$ python -q
>>> import numpy as np
>>> from numpy import linalg as LA
>>> np.set_printoptions(suppress=True, linewidth=120)
>>> def rd(a):
...     return np.round(a, 2) + 0
... 
>>> X = np.load("run2.npy")
>>> X
array([[ 1, -2,  0, -2, -2],
       [-2, -1,  3, -1,  0],
       [ 1,  1, -1,  1, -2],
       [ 3,  3,  3, -2,  1],
       [-9, -7, 15, -7, -2]])
>>> np.kron(np.eye(2, dtype=int), X)
array([[ 1, -2,  0, -2, -2,  0,  0,  0,  0,  0],
       [-2, -1,  3, -1,  0,  0,  0,  0,  0,  0],
       [ 1,  1, -1,  1, -2,  0,  0,  0,  0,  0],
       [ 3,  3,  3, -2,  1,  0,  0,  0,  0,  0],
       [-9, -7, 15, -7, -2,  0,  0,  0,  0,  0],
       [ 0,  0,  0,  0,  0,  1, -2,  0, -2, -2],
       [ 0,  0,  0,  0,  0, -2, -1,  3, -1,  0],
       [ 0,  0,  0,  0,  0,  1,  1, -1,  1, -2],
       [ 0,  0,  0,  0,  0,  3,  3,  3, -2,  1],
       [ 0,  0,  0,  0,  0, -9, -7, 15, -7, -2]])
>>> np.allclose(X[:-1].T @ LA.lstsq(X[:-1].T, X[-1])[0], X[-1])
True
>>> LA.lstsq(X[:-1].T, X[-1])[2]
np.int32(4)
>>> np.abs(np.diag(LA.qr(X)[1])) > 1e-9
array([ True,  True,  True,  True, False])
>>> [round(float(x), 2) for x in LA.svd(X, compute_uv=False)[:3]]
[20.66, 5.65, 3.62]
>>> LA.cond(X) > 100
np.True_
>>> LA.matrix_rank(X, rtol=0.1)
np.int64(3)
>>> rd(LA.norm(X, 2) / LA.norm(X))
np.float64(0.95)
>>> r = LA.matrix_rank(X)
>>> r
np.int64(4)
>>> null = LA.svd(X)[2][r:].T
>>> np.allclose(X @ null, 0)
True
>>> LA.matrix_rank(X.T @ X), LA.matrix_rank(X @ X.T)
(np.int64(4), np.int64(4))
>>> rd(null @ null.T)
array([[ 0.24, -0.24,  0.18,  0.3 ,  0.06],
       [-0.24,  0.24, -0.18, -0.3 , -0.06],
       [ 0.18, -0.18,  0.13,  0.22,  0.04],
       [ 0.3 , -0.3 ,  0.22,  0.37,  0.07],
       [ 0.06, -0.06,  0.04,  0.07,  0.01]])
>>> [int(LA.matrix_rank(X[:i])) for i in range(1, len(X) + 1)]
[1, 2, 3, 4, 4]
>>> rd(null[:, 0] / null[np.abs(null[:, 0]).round(6).argmax(), 0])
array([ 0.8, -0.8,  0.6,  1. ,  0.2])
>>> F = np.loadtxt("m.csv", delimiter=",")
>>> rd(F)
array([[0.23, 0.23, 0.32, 0.14],
       [0.23, 0.23, 0.32, 0.14],
       [0.32, 0.32, 0.45, 0.19],
       [0.14, 0.14, 0.19, 0.08]])
>>> rd(F @ LA.pinv(F) @ F)
array([[0.23, 0.23, 0.32, 0.14],
       [0.23, 0.23, 0.32, 0.14],
       [0.32, 0.32, 0.45, 0.19],
       [0.14, 0.14, 0.19, 0.08]])
>>> x0 = np.array([-2, 2, -2, -2])
>>> np.trace(F)
np.float64(1.0)
>>> rd((x0 - F @ x0) @ (F @ x0))
np.float64(0.0)
>>> rd(LA.eigvalsh(2 * F - np.eye(4)))
array([-1., -1., -1.,  1.])
>>> rd(F @ F @ x0)
array([-0.93, -0.93, -1.3 , -0.56])
>>> r = LA.matrix_rank(F)
>>> r
np.int64(1)
>>> null = LA.svd(F)[2][r:].T
>>> [int(LA.matrix_rank(F[:, :j + 1])) for j in range(4)]
[1, 1, 1, 1]
>>> rd(F @ null)
array([[0., 0., 0.],
       [0., 0., 0.],
       [0., 0., 0.],
       [0., 0., 0.]])
>>> rd(null @ null.T)
array([[ 0.77, -0.23, -0.32, -0.14],
       [-0.23,  0.77, -0.32, -0.14],
       [-0.32, -0.32,  0.55, -0.19],
       [-0.14, -0.14, -0.19,  0.92]])
>>> LA.matrix_rank(F.T @ F), LA.matrix_rank(F @ F.T)
(np.int64(1), np.int64(1))
>>> left, sig, Vh = LA.svd(F, full_matrices=False)
>>> np.allclose(left * sig @ Vh, F)
True
>>> np.cumsum(sig ** 2) / np.sum(sig ** 2)
array([1., 1., 1., 1.])
>>> left.shape, sig.shape, Vh.shape
((4, 4), (4,), (4, 4))
>>> (sig > 1e-8).sum()
np.int64(1)
>>> rd(left.T @ F @ Vh.T)
array([[1., 0., 0., 0.],
       [0., 0., 0., 0.],
       [0., 0., 0., 0.],
       [0., 0., 0., 0.]])
>>> rd(left.T @ left)
array([[1., 0., 0., 0.],
       [0., 1., 0., 0.],
       [0., 0., 1., 0.],
       [0., 0., 0., 1.]])
>>> left, sig, Vh = LA.svd(X)
>>> evecs = Vh[:(sig > 1e-8).sum()]
>>> rng = np.random.default_rng(31724)
>>> x0 = X[0] + 4 * X[1] + rng.integers(2) * np.eye(5)[3]
>>> x0
array([-7., -6., 12., -5., -2.])
>>> np.allclose(evecs.T @ evecs @ x0, x0)
False
>>> rd(LA.norm(x0 - evecs.T @ evecs @ x0))
np.float64(0.61)
>>> f = np.array([0, 1, 1])
>>> A = np.array([np.roll(f, i) for i in range(3)])
>>> A
array([[0, 1, 1],
       [1, 0, 1],
       [1, 1, 0]])
>>> # symmetric
>>> evals, evecs = LA.eigh(A)
>>> x0 = np.array([1, -1, 2])
>>> rd(evecs * np.maximum(evals, 0) @ evecs.T)
array([[0.67, 0.67, 0.67],
       [0.67, 0.67, 0.67],
       [0.67, 0.67, 0.67]])
>>> rd(LA.eigvalsh(A[1:, 1:]))
array([-1.,  1.])
>>> rd(evecs * np.abs(evals) @ evecs.T)
array([[1.33, 0.33, 0.33],
       [0.33, 1.33, 0.33],
       [0.33, 0.33, 1.33]])
>>> A.sum(axis=0)
array([2, 2, 2])
>>> A @ A
array([[2, 1, 1],
       [1, 2, 1],
       [1, 1, 2]])
>>> L = np.diag(A.sum(axis=1)) - A
>>> L
array([[ 2, -1, -1],
       [-1,  2, -1],
       [-1, -1,  2]])
>>> (LA.eigvalsh(L) < 1e-8).sum()
np.int64(1)
>>> rd(LA.eigvalsh(L))
array([0., 3., 3.])
>>> LA.matrix_rank(L)
np.int64(2)
>>> other = LA.inv(A)
>>> rd(LA.det(A) * LA.det(other))
np.float64(1.0)
>>> A @ other
array([[1., 0., 0.],
       [0., 1., 0.],
       [0., 0., 1.]])
>>> rd(LA.cond(A))
np.float64(2.0)
>>> other
array([[-0.5,  0.5,  0.5],
       [ 0.5, -0.5,  0.5],
       [ 0.5,  0.5, -0.5]])
>>> rd(LA.det(A) * other)
array([[-1.,  1.,  1.],
       [ 1., -1.,  1.],
       [ 1.,  1., -1.]])
>>> (np.abs(other) > 1e-9).astype(int)
array([[1, 1, 1],
       [1, 1, 1],
       [1, 1, 1]])
>>> feats = np.loadtxt("out9.csv", delimiter=",")
>>> feats
array([[-24.,  -2.,   0.],
       [ -1., -21.,  -2.],
       [ -4.,   5., -23.]])
>>> f = np.array([3, -3])
>>> np.cross(feats[0, :3], feats[1, :3])
array([  4., -48., 502.])
>>> np.convolve(feats[0], f)
array([-72.,  66.,   6.,   0.])
>>> O, R = LA.qr(A)
>>> rd(O @ R)
array([[0., 1., 1.],
       [1., 0., 1.],
       [1., 1., 0.]])
>>> rd(np.trace(O @ O.T))
np.float64(3.0)
>>> (feats - feats.T) / 2
array([[ 0. , -0.5,  2. ],
       [ 0.5,  0. , -3.5],
       [-2. ,  3.5,  0. ]])
>>> (feats + feats.T) / 2
array([[-24. ,  -1.5,  -2. ],
       [ -1.5, -21. ,   1.5],
       [ -2. ,   1.5, -23. ]])
>>> np.trace(feats)
np.float64(-68.0)
>>> rd(LA.det(feats))
np.float64(-11802.0)
>>> E = np.array([[0, 0, 1, 0, -5],
...     [0, 0, 3, -2, -2],
...     [-1, -3, 0, -1, 2],
...     [0, 2, 1, 0, -1],
...     [5, 2, -2, 1, 0]])
>>> # skew, so no eigenvalue has a real part
>>> rd(LA.eigvals(E))
array([0.+6.47j, 0.-6.47j, 0.+2.67j, 0.-2.67j, 0.+0.j  ])
>>> rd(LA.det(E.T))
np.float64(0.0)
>>> np.einsum("ij,ji->", E, E)
np.int64(-98)
>>> rd(LA.det(E[::-1]))
np.float64(0.0)
